$ python3 -q
>>> import numpy as np
>>> from numpy import linalg as LA
>>> np.set_printoptions(suppress=True, linewidth=160)
>>> A2 = np.array([[8, -3], [4, 1], [6, -5]])
>>> A = np.tile(A2, (2, 3))
>>> A
array([[ 8, -3,  8, -3,  8, -3],
       [ 4,  1,  4,  1,  4,  1],
       [ 6, -5,  6, -5,  6, -5],
       [ 8, -3,  8, -3,  8, -3],
       [ 4,  1,  4,  1,  4,  1],
       [ 6, -5,  6, -5,  6, -5]])
>>> A2 = A / LA.norm(A, axis=1, keepdims=True)
>>> cov = A2 @ A2.T
>>> round(np.degrees(np.arccos(np.clip(cov[0, 2], -1, 1))), 2)
np.float64(19.25)
>>> cov.round(2)
array([[1.  , 0.82, 0.94, 1.  , 0.82, 0.94],
       [0.82, 1.  , 0.59, 0.82, 1.  , 0.59],
       [0.94, 0.59, 1.  , 0.94, 0.59, 1.  ],
       [1.  , 0.82, 0.94, 1.  , 0.82, 0.94],
       [0.82, 1.  , 0.59, 0.82, 1.  , 0.59],
       [0.94, 0.59, 1.  , 0.94, 0.59, 1.  ]])
>>> A2 = A / np.sqrt((A ** 2).mean(axis=1, keepdims=True))
>>> print(LA.matrix_rank(A - A.mean(axis=1, keepdims=True)))
1
>>> A - A.mean(axis=1, keepdims=True)
array([[ 5.5, -5.5,  5.5, -5.5,  5.5, -5.5],
       [ 1.5, -1.5,  1.5, -1.5,  1.5, -1.5],
       [ 5.5, -5.5,  5.5, -5.5,  5.5, -5.5],
       [ 5.5, -5.5,  5.5, -5.5,  5.5, -5.5],
       [ 1.5, -1.5,  1.5, -1.5,  1.5, -1.5],
       [ 5.5, -5.5,  5.5, -5.5,  5.5, -5.5]])
>>> data = np.loadtxt("mat.csv", delimiter=",")
>>> data
array([[-1.04,  0.  , -0.95],
       [-0.3 , -0.01, -0.43],
       [-0.36,  0.03, -0.43],
       [-0.85, -0.04, -0.74],
       [ 1.32,  0.06,  1.26],
       [ 0.73, -0.01,  0.77],
       [ 0.51, -0.03,  0.64],
       [ 1.67, -0.02,  1.64],
       [ 0.83, -0.02,  0.82],
       [-0.42,  0.09, -0.36],
       [-1.13, -0.06, -1.14],
       [ 0.07, -0.01, -0.14],
       [-0.61, -0.06, -0.56],
       [ 0.82, -0.04,  0.85],
       [ 0.33, -0.02,  0.27],
       [-1.25,  0.03, -1.26],
       [ 0.41,  0.02,  0.46],
       [-0.43, -0.06, -0.44],
       [ 1.06, -0.01,  1.08]])
>>> left, sigma, Vt = LA.svd(A, full_matrices=False)
>>> print(np.round(Vt @ Vt.T, 2) + 0)
[[1. 0. 0. 0. 0. 0.]
 [0. 1. 0. 0. 0. 0.]
 [0. 0. 1. 0. 0. 0.]
 [0. 0. 0. 1. 0. 0.]
 [0. 0. 0. 0. 1. 0.]
 [0. 0. 0. 0. 0. 1.]]
>>> round(np.sqrt((sigma ** 2).sum()), 2), round(float(LA.norm(A)), 2)
(np.float64(30.1), 30.1)
>>> np.round(sigma / sigma[0], 2) + 0
array([1.  , 0.28, 0.  , 0.  , 0.  , 0.  ])
>>> print(np.abs(left[:, 0]).round(6).argmax())
0
>>> left.shape, sigma.shape, Vt.shape
((6, 6), (6,), (6, 6))
>>> np.round(left.T @ left, 2) + 0
array([[1., 0., 0., 0., 0., 0.],
       [0., 1., 0., 0., 0., 0.],
       [0., 0., 1., 0., 0., 0.],
       [0., 0., 0., 1., 0., 0.],
       [0., 0., 0., 0., 1., 0.],
       [0., 0., 0., 0., 0., 1.]])
